In [1]: import numpy as np

In [2]: np.set_printoptions(suppress=True, linewidth=120)

In [3]: rng = np.random.default_rng(28)

In [4]: t = rng.uniform(0, 2 * np.pi, 19)

In [5]: O, _ = np.linalg.qr(np.array([[2.1, -0.6],
   ...:     [0.2, -0.2],
   ...:     [-2.0, -0.9],
   ...:     [-1.3, 1.7],
   ...:     [-0.1, 1.5],
   ...:     [-0.5, 0.7]]))

In [6]: arr = 10 * np.c_[np.cos(t), np.sin(t)] @ O.T

In [7]: arr.round(3)
Out[7]: 
array([[-3.399,  0.13 ,  7.914, -2.118, -4.515, -0.961],
       [-4.479, -0.052,  8.124, -0.711, -3.645, -0.395],
       [-0.035,  0.56 ,  5.835, -5.216, -5.8  , -2.188],
       [-6.501, -0.733,  5.02 ,  5.082,  1.481,  1.991],
       [-6.38 , -0.783,  4.267,  5.582,  2.112,  2.204],
       [ 2.581, -0.251, -7.577,  3.024,  4.996,  1.324],
       [-4.205, -0.003,  8.101, -1.095, -3.896, -0.55 ],
       [-6.019, -0.401,  7.503,  2.127, -1.484,  0.763],
       [ 6.5  ,  0.734, -5.004, -5.095, -1.496, -1.997],
       [-0.831,  0.473,  6.48 , -4.621, -5.649, -1.956],
       [ 2.578, -0.252, -7.576,  3.027,  4.998,  1.325],
       [-2.147,  0.311,  7.349, -3.46 , -5.202, -1.497],
       [-2.095,  0.317,  7.32 , -3.511, -5.225, -1.517],
       [-6.113, -0.832,  3.249,  6.106,  2.863,  2.429],
       [-6.191, -0.458,  7.254,  2.606, -1.063,  0.96 ],
       [ 3.11 , -0.175, -7.81 ,  2.452,  4.7  ,  1.095],
       [-3.412, -0.833, -1.986,  6.839,  5.398,  2.795],
       [ 6.537,  0.693, -5.504, -4.698, -1.033, -1.83 ],
       [ 5.11 ,  0.88 , -0.819, -6.818, -4.291, -2.749]])

In [8]: labels = arr[:, 3] > np.median(arr[:, 3])

In [9]: r0 = arr[labels].mean(axis=0) - arr[~labels].mean(axis=0)

In [10]: ((arr - arr.mean(axis=0)) @ r0 > 0).astype(int)
Out[10]: array([0, 0, 0, 1, 1, 1, 0, 1, 0, 0, 1, 0, 0, 1, 1, 1, 1, 0, 0])

In [11]: np.allclose(arr[:-1].T @ np.linalg.lstsq(arr[:-1].T, arr[-1])[0], arr[-1])
Out[11]: True

In [12]: np.round(arr @ np.linalg.pinv(arr) @ arr, 3)
Out[12]: 
array([[-3.399,  0.13 ,  7.914, -2.118, -4.515, -0.961],
       [-4.479, -0.052,  8.124, -0.711, -3.645, -0.395],
       [-0.035,  0.56 ,  5.835, -5.216, -5.8  , -2.188],
       [-6.501, -0.733,  5.02 ,  5.082,  1.481,  1.991],
       [-6.38 , -0.783,  4.267,  5.582,  2.112,  2.204],
       [ 2.581, -0.251, -7.577,  3.024,  4.996,  1.324],
       [-4.205, -0.003,  8.101, -1.095, -3.896, -0.55 ],
       [-6.019, -0.401,  7.503,  2.127, -1.484,  0.763],
       [ 6.5  ,  0.734, -5.004, -5.095, -1.496, -1.997],
       [-0.831,  0.473,  6.48 , -4.621, -5.649, -1.956],
       [ 2.578, -0.252, -7.576,  3.027,  4.998,  1.325],
       [-2.147,  0.311,  7.349, -3.46 , -5.202, -1.497],
       [-2.095,  0.317,  7.32 , -3.511, -5.225, -1.517],
       [-6.113, -0.832,  3.249,  6.106,  2.863,  2.429],
       [-6.191, -0.458,  7.254,  2.606, -1.063,  0.96 ],
       [ 3.11 , -0.175, -7.81 ,  2.452,  4.7  ,  1.095],
       [-3.412, -0.833, -1.986,  6.839,  5.398,  2.795],
       [ 6.537,  0.693, -5.504, -4.698, -1.033, -1.83 ],
       [ 5.11 ,  0.88 , -0.819, -6.818, -4.291, -2.749]])

In [13]: round(float(np.trace(np.linalg.pinv(arr) @ arr)), 3)
Out[13]: 2.0

In [14]: np.linalg.lstsq(arr[:-1].T, arr[-1])[2]
Out[14]: np.int32(2)

In [15]: E = np.load("data.npy")

In [16]: E.round(3)
Out[16]: 
array([[0.667, 0.   , 0.   , 0.333, 0.   , 0.   ],
       [0.   , 0.5  , 0.   , 0.   , 0.25 , 0.25 ],
       [0.333, 0.   , 0.333, 0.   , 0.333, 0.   ],
       [0.   , 0.   , 0.5  , 0.5  , 0.   , 0.   ],
       [0.   , 0.   , 0.   , 0.   , 1.   , 0.   ],
       [0.   , 0.2  , 0.2  , 0.2  , 0.   , 0.4  ]])

In [17]: # a transition matrix

In [18]: O, V = np.linalg.qr(E[:, :4])[0], np.linalg.qr(E[:, 4:])[0]

In [19]: sv = np.linalg.svd(O.T @ V, compute_uv=False)

In [20]: (sv > 0.9).sum()
Out[20]: np.int64(0)

In [21]: r0 = np.array([4, 2])

In [22]: np.round(np.correlate(E[2], E[3], "full"), 3)
Out[22]: array([0.   , 0.   , 0.167, 0.167, 0.167, 0.167, 0.167, 0.167, 0.   , 0.   , 0.   ])

In [23]: np.round(np.polyval(r0, E[2]), 3)
Out[23]: array([3.333, 2.   , 3.333, 2.   , 3.333, 2.   ])

In [24]: np.round(E.sum(axis=0), 3)
Out[24]: array([1.   , 0.7  , 1.033, 1.033, 1.583, 0.65 ])

In [25]: np.abs(E).max()
Out[25]: np.float64(1.0)

In [26]: np.round(E.mean(axis=0), 3)
Out[26]: array([0.167, 0.117, 0.172, 0.172, 0.264, 0.108])

In [27]: np.linalg.rank(E)
Traceback (most recent call last):
  Cell In[27], line 1
    np.linalg.rank(E)
AttributeError: module 'numpy.linalg' has no attribute 'rank'


In [28]: round(float(np.linalg.norm(E)), 3)
Out[28]: 1.745

In [29]: np.unravel_index(np.abs(E).argmax(), E.shape)
Out[29]: (np.int64(4), np.int64(4))

In [30]: E.sum(axis=1)
Out[30]: array([1., 1., 1., 1., 1., 1.])

In [31]: E[6]
Traceback (most recent call last):
  Cell In[31], line 1
    E[6]
IndexError: index 6 is out of bounds for axis 0 with size 6


In [32]: E.shape
Out[32]: (6, 6)

In [33]: vec = np.array([2, 1, -3, 0, -2, 0])

In [34]: y = E @ vec

In [35]: y.round(3)
Out[35]: array([ 1.333,  0.   , -1.   , -1.5  , -2.   , -0.4  ])

In [36]: np.round(np.linalg.solve(E.T, E[0]), 3)
Out[36]: array([1., 0., 0., 0., 0., 0.])

In [37]: vec = np.array([3, 0, 3, 5, 2, 1])

In [38]: np.linalg.norm(E @ vec) <= np.linalg.norm(E, 2) * np.linalg.norm(vec) + 1e-9
Out[38]: np.True_

In [39]: np.round(E @ (2 * vec), 3)
Out[39]: array([7.333, 1.5  , 5.333, 8.   , 4.   , 4.   ])

In [40]: (E @ vec).argmax()
Out[40]: np.int64(3)

In [41]: np.round(E @ vec, 3)
Out[41]: array([3.667, 0.75 , 2.667, 4.   , 2.   , 2.   ])

In [42]: E @ np.ones(6)
Out[42]: array([1., 1., 1., 1., 1., 1.])

In [43]: K = np.load("m.npy")

In [44]: K
Out[44]: 
array([[ 4,  5,  6,  7,  8],
       [ 9, 10, 11, 12, 13],
       [14, 15, 16, 17, 18],
       [19, 20, 21, 22, 23],
       [24, 25, 26, 27, 28]])

In [45]: # rank 2

In [46]: np.abs(np.diag(np.linalg.qr(K)[1])) > 1e-9
Out[46]: array([ True,  True, False, False, False])

In [47]: round(float(np.trace(np.linalg.pinv(K) @ K)), 3)
Out[47]: 2.0

In [48]: np.allclose(K[:-1].T @ np.linalg.lstsq(K[:-1].T, K[-1])[0], K[-1])
Out[48]: True

In [49]: Y = np.array([[8], [0], [5], [2], [4], [6]])

In [50]: m1 = np.block([[np.zeros((6, 6)), Y], [Y.T, np.zeros((1, 1))]])

In [51]: m1
Out[51]: 
array([[0., 0., 0., 0., 0., 0., 8.],
       [0., 0., 0., 0., 0., 0., 0.],
       [0., 0., 0., 0., 0., 0., 5.],
       [0., 0., 0., 0., 0., 0., 2.],
       [0., 0., 0., 0., 0., 0., 4.],
       [0., 0., 0., 0., 0., 0., 6.],
       [8., 0., 5., 2., 4., 6., 0.]])

In [52]: Uu, sv, Vh = np.linalg.svd(m1)

In [53]: np.argmax(sv[:-1] / (sv[1:] + 1e-6)) + 1
Out[53]: np.int64(2)

In [54]: Y = Uu[:, :2] @ np.diag(sv[:2]) @ Vh[:2]

In [55]: np.round(np.linalg.norm(m1 - Y) / np.linalg.norm(m1), 3)
Out[55]: np.float64(0.0)

In [56]: round(np.abs(m1 - Y).max(), 3)
Out[56]: np.float64(0.0)

In [57]: np.linalg.matrix_rank(Y)
Out[57]: np.int64(2)

In [58]: np.linalg.matrix_rank(m1, rtol=0.05)
Out[58]: np.int64(2)

In [59]: rk = np.linalg.matrix_rank(m1)

In [60]: rk
Out[60]: np.int64(2)

In [61]: null = np.linalg.svd(m1)[2][rk:].T

In [62]: null.shape
Out[62]: (7, 5)

In [63]: [int(np.linalg.matrix_rank(m1[:i])) for i in range(1, len(m1) + 1)]
Out[63]: [1, 1, 1, 1, 1, 1, 2]

In [64]: np.linalg.matrix_rank(m1.T @ m1), np.linalg.matrix_rank(m1 @ m1.T)
Out[64]: (np.int64(2), np.int64(2))

In [65]: [int(np.linalg.matrix_rank(np.delete(m1, i, axis=0))) for i in range(7)]
Out[65]: [2, 2, 2, 2, 2, 2, 1]

In [66]: [int(np.linalg.matrix_rank(m1[:, :j + 1])) for j in range(7)]
Out[66]: [1, 1, 1, 1, 1, 1, 2]

In [67]: np.allclose(m1 @ null, 0)
Out[67]: True

In [68]: round(float(np.linalg.eigvalsh(m1).min()), 3)
Out[68]: -12.042

In [69]: [round(float(np.linalg.det(m1[:i, :i])), 2) + 0 for i in range(1, 8)]
Out[69]: [0.0, 0.0, 0.0, 0.0, 0.0, 0.0, 0.0]

In [70]: F = np.diag(np.array([0, 2, -4, -1, 5, 2, 1])) + -1 * np.eye(7, k=1) + -1 * np.eye(7, k=-1)

In [71]: F
Out[71]: 
array([[ 0., -1.,  0.,  0.,  0.,  0.,  0.],
       [-1.,  2., -1.,  0.,  0.,  0.,  0.],
       [ 0., -1., -4., -1.,  0.,  0.,  0.],
       [ 0.,  0., -1., -1., -1.,  0.,  0.],
       [ 0.,  0.,  0., -1.,  5., -1.,  0.],
       [ 0.,  0.,  0.,  0., -1.,  2., -1.],
       [ 0.,  0.,  0.,  0.,  0., -1.,  1.]])

In [72]: w, V = np.linalg.eigh(F)

In [73]: vec = np.array([2, 3, -3, 0, 4, 3, 3])

In [74]: vec @ F @ vec
Out[74]: np.float64(53.0)

In [75]: round(float(vec @ F @ vec / (vec @ vec)), 3), round(float(w[0]), 3), np.round(w[-1], 3)
Out[75]: (0.946, -4.459, np.float64(5.466))

In [76]: np.abs(F).sum(axis=1).max(), round(float(np.abs(w).max()), 3)
Out[76]: (np.float64(7.0), 5.466)

In [77]: (np.sign(V[:, -1].round(6)) == np.sign(V[0, -1].round(6))).astype(int)
Out[77]: array([1, 0, 1, 0, 1, 0, 1])

In [78]: t = np.radians(72)

In [79]: R = np.eye(7)

In [80]: R[2, 2] = R[1, 1] = np.cos(t)

In [81]: R[2, 1], R[1, 2] = -np.sin(t), np.sin(t)

In [82]: R.round(3)
Out[82]: 
array([[ 1.   ,  0.   ,  0.   ,  0.   ,  0.   ,  0.   ,  0.   ],
       [ 0.   ,  0.309,  0.951,  0.   ,  0.   ,  0.   ,  0.   ],
       [ 0.   , -0.951,  0.309,  0.   ,  0.   ,  0.   ,  0.   ],
       [ 0.   ,  0.   ,  0.   ,  1.   ,  0.   ,  0.   ,  0.   ],
       [ 0.   ,  0.   ,  0.   ,  0.   ,  1.   ,  0.   ,  0.   ],
       [ 0.   ,  0.   ,  0.   ,  0.   ,  0.   ,  1.   ,  0.   ],
       [ 0.   ,  0.   ,  0.   ,  0.   ,  0.   ,  0.   ,  1.   ]])

In [83]: Y = F @ R.T

In [84]: np.round(np.linalg.svd(F, compute_uv=False), 3), np.round(np.linalg.svd(Y, compute_uv=False), 3)
Out[84]: 
(array([5.466, 4.459, 2.552, 2.381, 0.908, 0.361, 0.329]),
 array([5.466, 4.459, 2.552, 2.381, 0.908, 0.361, 0.329]))

In [85]: np.allclose(F @ F.T, Y @ Y.T)
Out[85]: True

In [86]: feats = np.arange(24).reshape(3, 8) + 2

In [87]: feats
Out[87]: 
array([[ 2,  3,  4,  5,  6,  7,  8,  9],
       [10, 11, 12, 13, 14, 15, 16, 17],
       [18, 19, 20, 21, 22, 23, 24, 25]])

In [88]: # null space of dimension 6

In [89]: blk = np.stack([feats, -3 * feats, feats[::-1]])

In [90]: np.linalg.matrix_rank(blk)
Out[90]: array([2, 2, 2])

In [91]: np.round(np.linalg.norm(blk, axis=(1, 2)), 3)
Out[91]: array([ 74.324, 222.971,  74.324])

In [92]: blk.shape
Out[92]: (3, 3, 8)

In [93]: np.einsum("bij,cij->bc", blk, blk)
Out[93]: 
array([[  5524, -16572,   3476],
       [-16572,  49716, -10428],
       [  3476, -10428,   5524]])

In [94]: np.linalg.matrix_rank(blk.reshape(3, -1))
Out[94]: np.int64(2)

In [95]: try:
    ...:     np.linalg.inv(feats)
    ...: except np.linalg.LinAlgError as e:
    ...:     print("failed:", e)
    ...: 
failed: Last 2 dimensions of the array must be square

In [96]: np.unique(feats.round(6), axis=0).shape
Out[96]: (3, 8)

In [97]: np.allclose(feats[:-1].T @ np.linalg.lstsq(feats[:-1].T, feats[-1])[0], feats[-1])
Out[97]: True

In [98]: np.round(np.trace(np.linalg.pinv(feats) @ feats), 3)
Out[98]: np.float64(2.0)

In [99]: np.linalg.lstsq(feats[:-1].T, feats[-1])[2]
Out[99]: np.int32(2)

In [100]: W0 = np.loadtxt("w.csv", delimiter=",")

In [101]: W0
Out[101]: 
array([[ 1.,  0.,  0.,  0.,  0.,  0.],
       [-1.,  2.,  0.,  0.,  0.,  0.],
       [-1., -2.,  2.,  0.,  0.,  0.],
       [-1.,  2., -2.,  1.,  0.,  0.],
       [-2.,  0.,  1., -2.,  2.,  0.],
       [ 1.,  0., -1.,  2.,  2.,  0.]])

In [102]: # null space of dimension 1

In [103]: Xs = arr - arr.mean(axis=0)

In [104]: Uu, sv, Vh = np.linalg.svd(Xs, full_matrices=False)

In [105]: np.round(sv ** 2 / (sv ** 2).sum(), 3) + 0
Out[105]: array([0.589, 0.411, 0.   , 0.   , 0.   , 0.   ])

In [106]: sv.round(3) + 0
Out[106]: array([32.187, 26.865,  0.   ,  0.   ,  0.   ,  0.   ])

In [107]: round(float((sv ** 2).sum() ** 2 / (sv ** 4).sum()), 3)
Out[107]: 1.938

In [108]: labels = rng.permutation(6)

In [109]: labels
Out[109]: array([1, 4, 5, 2, 3, 0])

In [110]: Y = W0[labels][:, labels]

In [111]: np.round(np.linalg.det(Y), 3), np.round(np.linalg.det(W0[labels]), 3)
Out[111]: (np.float64(0.0), np.float64(0.0))

In [112]: np.diag(Y)
Out[112]: array([2., 2., 0., 2., 1., 1.])

In [113]: np.round(np.sort(np.abs(np.linalg.eigvals(Y))), 3)
Out[113]: array([0., 1., 1., 2., 2., 2.])

In [114]: blk = np.stack([W0, 4 * W0, W0[::-1]])

In [115]: np.einsum("bij,cij->bc", blk, blk)
Out[115]: 
array([[ 48., 192.,  -8.],
       [192., 768., -32.],
       [ -8., -32.,  48.]])

In [116]: blk.sum(axis=0)
Out[116]: 
array([[  6.,   0.,  -1.,   2.,   2.,   0.],
       [ -7.,  10.,   1.,  -2.,   2.,   0.],
       [ -6.,  -8.,   8.,   1.,   0.,   0.],
       [ -6.,   8.,  -8.,   5.,   0.,   0.],
       [-11.,   2.,   5., -10.,  10.,   0.],
       [  6.,   0.,  -5.,  10.,  10.,   0.]])

In [117]: np.linalg.matrix_rank(blk.reshape(3, -1))
Out[117]: np.int64(2)

In [118]: np.round(np.linalg.det(blk), 3)
Out[118]: array([0., 0., 0.])
